$ ipython --no-banner

In [1]: import numpy as np

In [2]: from numpy import linalg as LA

In [3]: np.set_printoptions(suppress=True, linewidth=120)

In [4]: A = np.array([[2, 2, 3], [0, 3, 2], [2, 2, 1]])

In [5]: A
Out[5]: 
array([[2, 2, 3],
       [0, 3, 2],
       [2, 2, 1]])

In [6]: evals, vecs = LA.eig(A)

In [7]: np.round(np.sort(LA.eigvals(A @ A)), 1)
Out[7]: array([ 1.5,  3.3, 29.2])

In [8]: np.round(A @ vecs[:, 0] - evals[0] * vecs[:, 0], 1) + 0
Out[8]: array([0., 0., 0.])

In [9]: x0 = np.array([0, 9, 9])

In [10]: target = A @ x0

In [11]: beta, lr = np.zeros(3), 1 / LA.norm(A, 2) ** 2

In [12]: for i in range(6):
    ...:     beta -= lr * A.T @ (A @ beta - target)
    ...:     if i % 1 == 0: print(i, round(LA.norm(A @ beta - target), 1))
    ...: 
0 7.9
1 7.2
2 6.5
3 5.9
4 5.4
5 4.9

In [13]: np.round(LA.cond(A), 1)
Out[13]: np.float64(5.2)

In [14]: beta.round(1)
Out[14]: array([2.6, 8.7, 7.7])

In [15]: Q, r_ = LA.qr(A)

In [16]: np.round(Q @ r_, 1)
Out[16]: 
array([[2., 2., 3.],
       [0., 3., 2.],
       [2., 2., 1.]])

In [17]: r_.round(1)
Out[17]: 
array([[-2.8, -2.8, -2.8],
       [ 0. , -3. , -2. ],
       [ 0. ,  0. , -1.4]])

In [18]: Q.shape, r_.shape
Out[18]: ((3, 3), (3, 3))

In [19]: Q.round(1) + 0
Out[19]: 
array([[-0.7,  0. , -0.7],
       [ 0. , -1. ,  0. ],
       [-0.7,  0. ,  0.7]])

In [20]: np.round(np.trace(Q @ Q.T), 1)
Out[20]: np.float64(3.0)

In [21]: np.round(Q.T @ Q, 1) + 0
Out[21]: 
array([[1., 0., 0.],
       [0., 1., 0.],
       [0., 0., 1.]])

In [22]: round(abs(r_[0, 0]), 1), round(float(LA.norm(A[:, 0])), 1)
Out[22]: (np.float64(2.8), 2.8)

In [23]: data = np.load("case9.npy")

In [24]: data
Out[24]: 
array([[9, 9, 6],
       [9, 9, 6],
       [6, 6, 4]])

In [25]: # column 1 repeats column 0

In [26]: B = np.array([[1, 2, -1], [0, 0, 1]])

In [27]: W2 = np.kron(B, data)

In [28]: LA.matrix_rank(W2)
Out[28]: np.int64(2)

In [29]: mat = np.array([[-1.6, -2.5, -0.6],
    ...:     [1.9, -2.2, -0.7],
    ...:     [-0.4, -2.8, 1.0],
    ...:     [2.4, 0.9, -1.6],
    ...:     [2.1, 0.9, -2.0],
    ...:     [1.7, -1.1, -2.2],
    ...:     [-0.6, -2.4, -1.7],
    ...:     [1.6, 1.4, 2.1],
    ...:     [-1.4, 2.1, 1.6],
    ...:     [-2.1, -1.5, 1.5],
    ...:     [-1.6, -2.5, -0.1],
    ...:     [-1.0, -1.7, -2.2],
    ...:     [0.7, 2.8, 0.7],
    ...:     [-2.5, -0.2, -1.6],
    ...:     [1.0, -2.3, -1.7],
    ...:     [-2.5, -1.5, 0.8],
    ...:     [-0.1, -3.0, 0.3],
    ...:     [2.4, 1.5, -1.0]])

In [30]: rng = np.random.default_rng(355021)

In [31]: lab = rng.permutation(3)

In [32]: B = mat[:, lab] * rng.choice([-1, 1], 3)

In [33]: B
Out[33]: 
array([[ 1.6,  0.6, -2.5],
       [-1.9,  0.7, -2.2],
       [ 0.4, -1. , -2.8],
       [-2.4,  1.6,  0.9],
       [-2.1,  2. ,  0.9],
       [-1.7,  2.2, -1.1],
       [ 0.6,  1.7, -2.4],
       [-1.6, -2.1,  1.4],
       [ 1.4, -1.6,  2.1],
       [ 2.1, -1.5, -1.5],
       [ 1.6,  0.1, -2.5],
       [ 1. ,  2.2, -1.7],
       [-0.7, -0.7,  2.8],
       [ 2.5,  1.6, -0.2],
       [-1. ,  1.7, -2.3],
       [ 2.5, -0.8, -1.5],
       [ 0.1, -0.3, -3. ],
       [-2.4,  1. ,  1.5]])

In [34]: Uu, _, Vt = LA.svd(mat.T @ B)

In [35]: np.round(Uu @ Vt, 1) + 0
Out[35]: 
array([[-1.,  0.,  0.],
       [ 0.,  0.,  1.],
       [ 0., -1.,  0.]])

In [36]: lab
Out[36]: array([0, 2, 1])

In [37]: np.round(LA.lstsq(mat, B)[0], 1) + 0
Out[37]: 
array([[-1.,  0.,  0.],
       [ 0.,  0.,  1.],
       [ 0., -1.,  0.]])

In [38]: B = mat / LA.norm(mat, axis=1, keepdims=True)

In [39]: gram = B @ B.T

In [40]: gram[11].round(1) + 0
Out[40]: array([ 0.8,  0.4,  0.3,  0. ,  0.1,  0.6,  0.9, -1. , -0.6,  0.2,  0.7,  1. , -0.8,  0.7,  0.7,  0.4,  0.5, -0.3])

In [41]: (gram - 2 * np.eye(18)).round(6).argmax(axis=1)
Out[41]: array([10, 14, 16,  4,  3, 14, 11, 12, 12, 15,  0,  6,  7, 11,  1,  9,  2,  3])

In [42]: arr = np.loadtxt("dump.csv", delimiter=",")

In [43]: arr
Out[43]: 
array([[ 0.,  1.,  0.,  1.],
       [ 3., -1.,  3., -1.],
       [ 0.,  1.,  0.,  1.],
       [ 3., -1.,  3., -1.]])

In [44]: # rows 0 and 2 are equal

In [45]: arr.reshape(2, -1)
Out[45]: 
array([[ 0.,  1.,  0.,  1.,  3., -1.,  3., -1.],
       [ 0.,  1.,  0.,  1.,  3., -1.,  3., -1.]])

In [46]: arr.reshape(-1, 2)
Out[46]: 
array([[ 0.,  1.],
       [ 0.,  1.],
       [ 3., -1.],
       [ 3., -1.],
       [ 0.,  1.],
       [ 0.,  1.],
       [ 3., -1.],
       [ 3., -1.]])

In [47]: blk = arr.reshape(4, 2, -1)

In [48]: blk.transpose(1, 0, 2)
Out[48]: 
array([[[ 0.,  1.],
        [ 3., -1.],
        [ 0.,  1.],
        [ 3., -1.]],

       [[ 0.,  1.],
        [ 3., -1.],
        [ 0.,  1.],
        [ 3., -1.]]])

In [49]: np.einsum("ihd,jhd->hij", blk, blk).shape
Out[49]: (2, 4, 4)

In [50]: np.swapaxes(blk, 1, 2)[2]
Out[50]: 
array([[0., 0.],
       [1., 1.]])

In [51]: LA.cond(arr) > 100
Out[51]: np.True_

In [52]: [round(float(x), 1) for x in LA.svd(arr, compute_uv=False)[:3]]
Out[52]: [6.4, 1.9, 0.0]

In [53]: LA.matrix_rank(arr, rtol=0.1)
Out[53]: np.int64(2)

In [54]: Uu, sigma, Vt = LA.svd(arr)

In [55]: sigma.round(1) + 0
Out[55]: array([6.4, 1.9, 0. , 0. ])

In [56]: B = Uu[:, :2] @ np.diag(sigma[:2]) @ Vt[:2]

In [57]: LA.matrix_rank(B)
Out[57]: np.int64(2)

In [58]: B.round(1) + 0
Out[58]: 
array([[ 0.,  1.,  0.,  1.],
       [ 3., -1.,  3., -1.],
       [ 0.,  1.,  0.,  1.],
       [ 3., -1.,  3., -1.]])

In [59]: np.round(LA.norm(arr - B, 2), 1), round(float(sigma[2]), 1)
Out[59]: (np.float64(0.0), 0.0)

In [60]: J = np.loadtxt("block19.csv", delimiter=",")

In [61]: J
Out[61]: 
array([[-41.,   2.,   0.,   1.],
       [ -3., -17.,  -3.,  -3.],
       [  1.,   2., -20.,  -1.],
       [  0.,   1.,  -2., -34.]])

In [62]: u = np.array([3, 0, 2, 0])

In [63]: B = J + np.outer(u, np.eye(4)[2])

In [64]: LA.matrix_rank(LA.inv(B) - LA.inv(J), tol=1e-8)
Out[64]: np.int64(1)

In [65]: B
Out[65]: 
array([[-41.,   2.,   3.,   1.],
       [ -3., -17.,  -3.,  -3.],
       [  1.,   2., -18.,  -1.],
       [  0.,   1.,  -2., -34.]])

In [66]: B = np.array([[6, 8], [5, -9], [6, 8], [4, -6]])

In [67]: np.vstack([J, B.T]).shape
Out[67]: (6, 4)

In [68]: np.einsum("ik,kj->ij", J, B)
Out[68]: 
array([[-232., -352.],
       [-133.,  123.],
       [-108., -164.],
       [-143.,  179.]])

In [69]: J @ B
Out[69]: 
array([[-232., -352.],
       [-133.,  123.],
       [-108., -164.],
       [-143.,  179.]])

In [70]: np.einsum("ij->j", J)
Out[70]: array([-43., -12., -25., -37.])

In [71]: B = J[0, 0] * J[1:] - np.outer(J[1:, 0], J[0])

In [72]: B
Out[72]: 
array([[   0.,  703.,  123.,  126.],
       [   0.,  -84.,  820.,   40.],
       [   0.,  -41.,   82., 1394.]])

In [73]: LA.matrix_rank(B), LA.matrix_rank(J)
Out[73]: (np.int64(3), np.int64(4))

In [74]: blk = np.stack([J, 4 * J, J[::-1]])

In [75]: blk.sum(axis=0)
Out[75]: 
array([[-205.,   11.,   -2.,  -29.],
       [ -14.,  -83.,  -35.,  -16.],
       [   2.,   -7., -103.,   -8.],
       [ -41.,    7.,  -10., -169.]])

In [76]: LA.matrix_rank(blk.reshape(3, -1))
Out[76]: np.int64(2)

In [77]: F = np.load("mat.npy")

In [78]: F
Out[78]: 
array([[ 2.,  1.,  1.],
       [-1.,  4.,  1.],
       [ 1., -1.,  2.]])

In [79]: B = np.array([[5, 3], [5, 9], [2, 9]])

In [80]: LA.matrix_rank(F @ B)
Out[80]: np.int64(2)

In [81]: B.T @ F.T
Out[81]: 
array([[17., 17.,  4.],
       [24., 42., 12.]])

In [82]: LA.matrix_rank(np.vstack([F, B.T]))
Out[82]: np.int64(3)
